$ python3 -q
>>> import numpy as np
>>> import numpy.linalg as la
>>> np.set_printoptions(suppress=True, linewidth=200)
>>> F = np.load("run19.npy")
>>> F.round(3)
array([[0.495, 0.071, 0.495],
       [0.071, 0.01 , 0.071],
       [0.495, 0.071, 0.495]])
>>> left, sigma, vt = la.svd(F)
>>> np.argmax(sigma[:-1] / (sigma[1:] + 1e-6)) + 1
np.int64(1)
>>> B = left[:, :1] @ np.diag(sigma[:1]) @ vt[:1]
>>> np.round(la.norm(F - B, 2), 3), round(float(sigma[1]), 3)
(np.float64(0.0), 0.0)
>>> B.round(3)
array([[0.495, 0.071, 0.495],
       [0.071, 0.01 , 0.071],
       [0.495, 0.071, 0.495]])
>>> round(la.norm(F - B) / la.norm(F), 3)
np.float64(0.0)
>>> data = np.load("block11.npy")
>>> data
array([[-1.723, -1.698,  0.846],
       [ 1.741,  1.702, -0.873],
       [-1.809, -1.842,  0.91 ],
       [-0.427, -0.412,  0.227],
       [ 2.951,  2.96 , -1.472],
       [ 0.921,  0.908, -0.418],
       [ 4.212,  4.192, -2.096],
       [-1.226, -1.235,  0.576],
       [ 0.73 ,  0.762, -0.376],
       [-1.609, -1.625,  0.817],
       [ 0.339,  0.344, -0.162],
       [-1.596, -1.628,  0.793],
       [-1.23 , -1.206,  0.6  ],
       [-2.4  , -2.415,  1.206],
       [ 1.796,  1.799, -0.895],
       [-2.202, -2.197,  1.11 ],
       [ 3.591,  3.569, -1.763],
       [ 1.267,  1.261, -0.618],
       [-1.046, -1.022,  0.502],
       [-1.612, -1.59 ,  0.81 ],
       [-0.594, -0.604,  0.282],
       [-1.667, -1.653,  0.795],
       [-0.75 , -0.714,  0.352],
       [-1.749, -1.719,  0.863],
       [ 3.913,  3.905, -1.921],
       [ 0.807,  0.78 , -0.376],
       [ 1.618,  1.607, -0.797],
       [-3.865, -3.868,  1.938],
       [ 0.709,  0.729, -0.371],
       [ 0.418,  0.447, -0.222],
       [ 4.543,  4.537, -2.262],
       [ 1.291,  1.291, -0.641],
       [-2.998, -3.025,  1.517],
       [ 4.87 ,  4.874, -2.457],
       [ 1.048,  1.08 , -0.556],
       [-0.851, -0.87 ,  0.444],
       [-0.814, -0.84 ,  0.441],
       [ 0.464,  0.513, -0.264],
       [-2.133, -2.155,  1.083],
       [-3.649, -3.602,  1.816]])
>>> left, sigma, vt = la.svd(data)
>>> np.argmax(sigma[:-1] / (sigma[1:] + 1e-6)) + 1
np.int64(1)
>>> sigma.round(3)
array([20.879,  0.119,  0.081])
>>> B = left[:, :1] @ np.diag(sigma[:1]) @ vt[:1]
>>> round(float(la.norm(data - B, 2)), 3), round(sigma[1], 3)
(0.119, np.float64(0.119))
>>> np.round(np.abs(data - B).max(), 3)
np.float64(0.034)
>>> P = np.triu(np.array([[3, -3, 2], [-1, 2, 3], [1, 1, -2]]), 1) + np.eye(3)
>>> B = P @ F @ la.inv(P)
>>> np.round(P @ F - F @ P, 3)
array([[ 0.778,  1.596, -0.424],
       [ 1.485,  0.424,  1.313],
       [ 0.   ,  1.485, -1.202]])
>>> np.round(np.poly(B), 3) + 0
array([ 1., -1.,  0.,  0.])
